$ python3 -q
>>> import numpy as np
>>> np.set_printoptions(precision=2, suppress=True, linewidth=100)
>>> rnd = lambda a: np.round(a, 2) + 0
>>> A = np.load("case0.npy")
>>> A
array([[ 0, -2,  2,  0],
       [ 2,  0, -4, -1],
       [-2,  4,  0,  2],
       [ 0,  1, -2,  0]])
>>> np.linalg.matrix_rank(A, rtol=0.1)
np.int64(2)
>>> np.linalg.cond(A) > 100
np.False_
>>> round(np.log10(np.linalg.cond(A)))
1
>>> print([round(float(x), 2) for x in np.linalg.svd(A, compute_uv=False)[:3]])
[5.37, 5.37, 0.37]
>>> rnd(np.abs(np.linalg.svd(A)[2][-1]))
array([0.13, 0.45, 0.3 , 0.83])
>>> print(np.argsort(-np.linalg.norm(A, axis=0).round(6), kind="stable")[:3])
[2 1 0]
>>> rnd(np.linalg.norm(A, 2) / np.linalg.norm(A))
np.float64(0.71)
>>> rnd(np.linalg.norm(A, "nuc"))
np.float64(11.49)
>>> rnd(np.linalg.norm(A, 2))
np.float64(5.37)
>>> rnd(np.linalg.norm(A) ** 2 / np.linalg.norm(A, 2) ** 2)
np.float64(2.01)
>>> mat = np.load("w.npy")
>>> mat
array([[0, 1, 1],
       [1, 0, 0],
       [1, 0, 0]])
>>> ev, evecs = np.linalg.eigh(mat)
>>> ev.sum(), np.trace(mat)
(np.float64(0.0), np.int64(0))
>>> rnd(np.linalg.svd(mat, compute_uv=False))
array([1.41, 1.41, 0.  ])
>>> (ev > 1e-8).sum(), (ev < -1e-8).sum()
(np.int64(1), np.int64(1))
>>> np.unique(ev.round(6) + 0, return_counts=True)[1]
array([1, 1, 1])
>>> print(rnd(np.linalg.eigvalsh(mat @ mat)))
[0. 2. 2.]
>>> Uu, sig, Vh = np.linalg.svd(mat)
>>> rnd(sig)
array([1.41, 1.41, 0.  ])
>>> np.argmax(sig[:-1] / (sig[1:] + 1e-6)) + 1
np.int64(2)
>>> other = Uu[:, :2] @ np.diag(sig[:2]) @ Vh[:2]
>>> print(rnd(np.abs(mat - other).max()))
0.0
>>> rnd(np.linalg.norm(mat - other) / np.linalg.norm(mat))
np.float64(0.0)
>>> print(np.linalg.matrix_rank(other))
2
>>> np.linalg.matrix_rank(mat, rtol=0.05)
np.int64(2)
>>> other = np.array([[1, 1], [1, -1]])
>>> rng = np.random.default_rng(212)
>>> arr = np.kron(other, np.kron(other, other))[rng.permutation(8)][:5]
>>> arr
array([[ 1, -1, -1,  1,  1, -1, -1,  1],
       [ 1, -1,  1, -1, -1,  1, -1,  1],
       [ 1, -1,  1, -1,  1, -1,  1, -1],
       [ 1, -1, -1,  1, -1,  1,  1, -1],
       [ 1,  1, -1, -1, -1, -1,  1,  1]])
>>> vec = np.array([-2, 0, 0, 1, 2, 2, -3, 0])
>>> a = np.maximum(arr @ vec, 0)
>>> print(rnd(np.tanh(arr @ vec)))
[ 0.96  0.   -1.   -1.   -1.  ]
>>> arr.T @ a
array([ 2, -2, -2,  2,  2, -2, -2,  2])
>>> other = arr / np.linalg.norm(arr, axis=1, keepdims=True)
>>> G = other @ other.T
>>> print(rnd(G[4]))
[0. 0. 0. 0. 1.]
>>> rnd(G)
array([[1., 0., 0., 0., 0.],
       [0., 1., 0., 0., 0.],
       [0., 0., 1., 0., 0.],
       [0., 0., 0., 1., 0.],
       [0., 0., 0., 0., 1.]])
>>> (G - 2 * np.eye(5)).round(6).argmax(axis=1)
array([1, 0, 0, 0, 0])
>>> print(np.degrees(np.arccos(np.clip(G[4, 3], -1, 1))))
90.0
>>> (np.abs(G) > 0.9).astype(int)
array([[1, 0, 0, 0, 0],
       [0, 1, 0, 0, 0],
       [0, 0, 1, 0, 0],
       [0, 0, 0, 1, 0],
       [0, 0, 0, 0, 1]])
